$ python -q
>>> import numpy as np
>>> from numpy import linalg as LA
>>> np.set_printoptions(suppress=True, linewidth=100)
>>> J = np.loadtxt("layer18.csv", delimiter=",")
>>> J
array([[-0.94,  1.89, -2.59,  0.79,  2.63, -1.98, -1.48, -1.58, -0.62,  1.54, -0.17,  4.24],
       [-0.87,  0.15,  0.34,  2.24,  1.94,  1.16,  0.99, -0.75, -0.05, -1.2 , -1.08,  2.01],
       [-1.24, -0.25,  1.2 ,  1.93, 10.01, -2.92, -0.94,  0.63, -1.87, -3.32, -1.98, -1.42],
       [-1.66,  1.16, -1.44,  0.65, 10.44, -6.11, -3.43, -0.35, -2.33, -0.95, -1.02,  0.67],
       [ 1.07,  1.42,  0.14,  4.1 ,  9.72, -2.14,  1.89, -0.89, -1.28, -5.47, -0.45,  4.55],
       [-0.95,  1.51, -1.61,  2.63,  4.39, -0.82,  0.01, -1.78, -0.62, -0.69, -0.77,  4.86],
       [-1.24,  0.82, -1.65,  0.88, -0.38, -0.04, -0.85, -1.14,  0.2 ,  2.03, -0.66,  2.56],
       [-0.32,  0.31,  0.68,  2.2 ,  7.31, -1.95, -0.29,  0.  , -1.39, -3.05, -1.06,  0.48],
       [-2.35, -0.02,  0.15,  2.84,  3.91,  0.36, -0.57, -0.64, -0.48, -0.6 , -2.19,  1.51],
       [-2.57, -0.96,  2.49,  4.55,  8.74,  0.23,  0.32,  0.55, -1.25, -3.93, -3.37, -0.81],
       [-1.21,  2.11, -3.03,  0.9 ,  7.87, -4.96, -2.85, -1.65, -1.61,  0.76, -0.54,  3.94],
       [-3.16, -0.22,  0.58,  2.8 ,  6.54, -0.7 , -1.69, -0.05, -1.19, -0.86, -3.17, -0.6 ],
       [-2.06,  0.2 ,  0.69,  2.44,  9.53, -2.93, -1.69,  0.1 , -1.77, -2.22, -2.15, -0.11],
       [-1.92,  0.38, -0.71,  0.52,  7.58, -4.1 , -2.79,  0.  , -1.81, -0.09, -1.68, -0.68],
       [-2.67,  0.39,  0.82,  4.76, 11.35, -1.84, -0.74, -0.48, -1.93, -3.4 , -3.44,  1.78],
       [-3.16, -0.47,  0.68,  2.78,  6.69, -0.67, -1.44,  0.07, -1.22, -0.91, -3.39, -0.61],
       [-3.18, -0.33, -0.3 ,  0.81,  4.57, -1.83, -3.  ,  0.02, -0.94,  1.48, -2.29, -1.11],
       [-0.84,  1.42, -1.63,  2.98,  4.49, -0.76,  0.08, -1.73, -0.32, -0.92, -0.94,  4.98],
       [ 0.09,  2.1 , -1.64,  2.24,  7.68, -3.09, -0.16, -1.58, -1.22, -2.1 ,  0.1 ,  5.38],
       [-2.79,  0.45, -0.24,  2.81,  9.58, -2.94, -1.95, -0.45, -1.59, -1.25, -2.7 ,  1.08],
       [-2.45, -0.85,  1.63,  2.45,  6.73, -0.89, -0.92,  0.53, -1.21, -1.78, -2.81, -1.84],
       [-1.15, -0.46,  2.35,  4.03, 12.03, -1.83,  0.39,  0.65, -1.83, -5.41, -2.86, -0.69],
       [-0.6 ,  1.39,  0.04,  4.42, 12.04, -2.79,  0.3 , -1.14, -1.96, -4.86, -1.78,  4.07],
       [-1.49, -0.05, -0.18,  0.55,  2.26, -0.86, -1.51, -0.01, -0.4 ,  0.58, -1.28, -0.5 ],
       [-3.45, -0.53,  1.72,  4.96,  8.59,  0.18, -0.13,  0.06, -1.21, -2.94, -3.75,  0.26],
       [-1.17,  0.82, -1.14,  0.19,  5.15, -3.09, -2.02, -0.6 , -1.27,  0.29, -0.7 ,  1.04],
       [-2.37,  0.03,  0.  ,  2.78,  3.96,  0.22, -0.5 , -0.47, -0.58, -0.44, -2.12,  1.43]])
>>> other = np.c_[J[:, :11] @ np.array([[1, 3, 1, 1, 1, 3, 3, 3, 2, 0, 3],
...     [3, 3, 0, 1, 0, 2, 0, 2, 3, 2, 2],
...     [0, 2, 3, 1, 0, 3, 3, 3, 3, 2, 1],
...     [2, 3, 2, 2, 0, 0, 2, 1, 0, 1, 0],
...     [2, 2, 2, 2, 0, 3, 1, 2, 0, 1, 3],
...     [1, 1, 2, 0, 3, 3, 1, 2, 1, 2, 3],
...     [0, 2, 3, 2, 2, 1, 2, 3, 3, 2, 2],
...     [0, 2, 2, 0, 2, 0, 0, 0, 3, 3, 0],
...     [2, 3, 3, 2, 3, 2, 0, 2, 0, 3, 2],
...     [1, 0, 1, 1, 0, 0, 3, 2, 0, 2, 0],
...     [0, 2, 1, 3, 1, 2, 1, 3, 0, 3, 2]]), np.array([-1, 0, 0, 1, 1, 2, 1, -1, 1, -1, 2, -1, -2, -1, 1, -2, -1, 1, -1, 1, 0, -2, -1, -2, 2, 1, -1])]
>>> other.round(2)
array([[  9.89,  -5.  , -13.92,   2.03, -15.03,  -7.92,  -6.87,  -7.83, -15.14,  -8.93,  -4.22,
         -1.  ],
       [  7.8 ,   8.45,   9.87,   5.42,   1.86,   6.74,   3.29,   4.38,   1.61,   1.42,   7.05,
          0.  ],
       [ 11.91,  10.63,   7.93,   8.71, -18.21,  12.01,  -2.99,  -3.65,  -3.48, -10.18,   8.67,
          0.  ],
       [ 12.28,  -4.25, -15.97,   4.71, -35.56,  -4.12, -14.4 , -17.58, -21.61, -21.55,  -4.67,
          1.  ],
       [ 22.8 ,  34.61,  18.98,  24.67,  -7.64,  27.64,   6.33,  16.55,   7.68,  -2.36,  29.25,
          1.  ],
       [ 14.87,   7.37,  -0.23,   8.77,  -9.58,   3.28,  -1.67,   0.21,  -8.33,  -5.69,   6.51,
          2.  ],
       [  4.61,  -7.42,  -8.13,  -2.32,  -5.4 , -10.06,  -3.6 ,  -7.06, -10.98,  -3.68,  -7.61,
          1.  ],
       [ 11.85,  13.73,   7.69,  10.1 , -11.98,  12.59,   0.05,   1.69,  -0.49,  -6.44,  10.94,
         -1.  ],
       [  9.89,   1.65,   5.1 ,   2.01,  -7.32,   0.26,  -1.78,  -5.7 ,  -7.58,  -4.54,  -0.61,
          1.  ],
       [ 14.93,  17.  ,  22.95,   9.64,  -7.26,  15.83,   3.31,   0.82,   2.29,  -2.62,  11.17,
         -1.  ],
       [ 15.24,  -4.79, -19.14,   5.63, -30.46,  -6.92, -11.97, -13.65, -23.64, -18.57,  -3.71,
          2.  ],
       [ 10.92,  -1.59,   3.09,  -0.25, -15.48,  -1.07,  -5.43, -12.38, -11.16,  -9.67,  -3.92,
         -1.  ],
       [ 13.79,   6.46,   3.54,   7.18, -21.49,   6.56,  -4.82,  -7.57,  -9.15, -11.39,   3.49,
         -2.  ],
       [  7.61,  -7.79, -11.62,  -0.38, -26.91,  -6.46, -10.9 , -16.86, -17.3 , -16.99,  -7.83,
         -1.  ],
       [ 21.62,  14.83,  12.52,  11.7 , -19.86,  12.28,  -1.64,  -4.19,  -7.21, -10.98,   9.9 ,
          1.  ],
       [ 10.35,  -1.66,   4.34,  -0.41, -14.96,  -0.98,  -4.86, -12.31, -10.47,  -9.77,  -3.78,
         -2.  ],
       [  4.36, -14.75,  -9.57,  -6.32, -19.74, -12.34,  -9.93, -19.6 , -19.02, -12.21, -14.74,
         -1.  ],
       [ 16.04,   9.5 ,   1.65,   9.67,  -8.32,   4.18,  -1.26,   0.81,  -8.02,  -5.12,   7.52,
          1.  ],
       [ 18.6 ,  15.34,  -0.47,  15.83, -16.22,  10.92,  -2.1 ,   4.15,  -6.75,  -7.96,  14.04,
         -1.  ],
       [ 15.97,   2.18,  -0.08,   5.77, -23.88,   1.2 ,  -7.18, -11.73, -15.09, -13.69,  -0.27,
          1.  ],
       [  8.27,   3.25,   9.1 ,   2.22, -12.34,   4.4 ,  -1.71,  -7.2 ,  -4.62,  -6.91,   0.22,
          0.  ],
       [ 18.69,  25.06,  23.07,  15.99, -12.91,  24.29,   3.55,   5.22,   4.66,  -5.98,  19.98,
         -2.  ],
       [ 24.92,  25.88,  12.96,  20.23, -18.31,  21.67,   0.65,   5.94,  -2.22, -10.02,  21.89,
         -1.  ],
       [  2.9 ,  -6.47,  -4.58,  -3.18,  -9.59,  -5.78,  -5.07,  -9.77,  -9.09,  -6.3 ,  -6.93,
         -2.  ],
       [ 16.88,  12.47,  18.58,   7.97, -10.43,  10.01,   0.67,  -3.69,  -3.36,  -4.55,   6.44,
          2.  ],
       [  6.63,  -6.  , -11.57,   0.8 , -20.19,  -5.07,  -8.36, -11.1 , -14.25, -12.65,  -4.81,
          1.  ],
       [  9.82,   1.54,   4.81,   2.18,  -7.51,  -0.41,  -1.81,  -5.81,  -7.34,  -4.15,  -0.91,
         -1.  ]])
>>> np.round(LA.norm(other - J @ LA.lstsq(J, other)[0], axis=0), 2) + 0
array([0.  , 0.  , 0.  , 0.  , 0.  , 0.  , 0.  , 0.  , 0.  , 0.  , 0.  , 4.44])
>>> np.round(LA.norm(LA.qr(J)[0].T @ other, axis=0) ** 2 / ((other ** 2).sum(axis=0) + 1e-12), 2)
array([1.  , 1.  , 1.  , 1.  , 1.  , 1.  , 1.  , 1.  , 1.  , 1.  , 1.  , 0.56])
